>>> import numpy as np
>>> import numpy.linalg as la
>>> np.set_printoptions(precision=3, suppress=True, linewidth=140)
>>> def rd(a):
...     return np.round(a, 3) + 0
... 
>>> m1 = np.array([[0, 2, 0, -2, 2, 2, 0, -2, -1],
...     [1, -1, 0, 2, -1, -2, 2, 2, 2],
...     [-2, -1, -2, -1, 2, -2, -1, 2, 0],
...     [0, 2, -1, 0, -2, -2, -1, 1, -2],
...     [-1, 2, 1, -1, 0, 0, 2, 0, 2],
...     [1, 0, 1, 0, 1, 2, -2, 0, -1],
...     [2, -1, 0, -1, 1, 1, 2, 1, -1]])
>>> m1
array([[ 0,  2,  0, -2,  2,  2,  0, -2, -1],
       [ 1, -1,  0,  2, -1, -2,  2,  2,  2],
       [-2, -1, -2, -1,  2, -2, -1,  2,  0],
       [ 0,  2, -1,  0, -2, -2, -1,  1, -2],
       [-1,  2,  1, -1,  0,  0,  2,  0,  2],
       [ 1,  0,  1,  0,  1,  2, -2,  0, -1],
       [ 2, -1,  0, -1,  1,  1,  2,  1, -1]])
>>> rng = np.random.default_rng(80833)
>>> B = m1 + rng.integers(-2, 3, (7, 5)) @ rng.integers(-2, 3, (5, 9))
>>> B
array([[ -4,   8,  -3,  -5,   5,   0,   5,  -5,   1],
       [  3,  -2,  -1,   7,  -7,   2,  -1,  -1,  -1],
       [ -5,  -5,  -9, -12,  -6,  -2,  11,  11,  -5],
       [ -4,  -1,  -6,  -7, -10,   0,   8,   6,  -7],
       [ -3,   8,  -4,  -6,  -1,   0,   9,  -1,   2],
       [  3,   3,   7,   0,  10,   0,  -6,   0,   4],
       [ -2,   2,  -4,  -1,  -3,   3,   6,  -3,  -3]])
>>> rd(la.svd(B - m1, compute_uv=False))
array([31.392, 16.373, 13.38 ,  3.539,  2.429,  0.   ,  0.   ])
>>> np.abs(B - m1).sum(axis=1)
array([31, 28, 59, 48, 27, 31, 27])
>>> def softmax(z):
...     e = np.exp(z - z.max(axis=-1, keepdims=True))
...     return e / e.sum(axis=-1, keepdims=True)
... 
>>> rd(softmax(B[2] + 2))
array([0. , 0. , 0. , 0. , 0. , 0. , 0.5, 0.5, 0. ])
>>> rd(softmax(10 * B[2]))
array([0. , 0. , 0. , 0. , 0. , 0. , 0.5, 0.5, 0. ])
>>> rd(softmax(B[2]))
array([0. , 0. , 0. , 0. , 0. , 0. , 0.5, 0.5, 0. ])
>>> att = B @ B.T / np.sqrt(9)
>>> rd(softmax(att + np.triu(np.full(att.shape, -np.inf), 1)))
array([[1.   , 0.   , 0.   , 0.   , 0.   , 0.   , 0.   ],
       [0.   , 1.   , 0.   , 0.   , 0.   , 0.   , 0.   ],
       [0.   , 0.   , 1.   , 0.   , 0.   , 0.   , 0.   ],
       [0.   , 0.   , 1.   , 0.   , 0.   , 0.   , 0.   ],
       [0.   , 0.   , 0.   , 0.   , 1.   , 0.   , 0.   ],
       [0.   , 0.   , 0.   , 0.   , 0.   , 1.   , 0.   ],
       [0.   , 0.   , 0.034, 0.964, 0.001, 0.   , 0.001]])
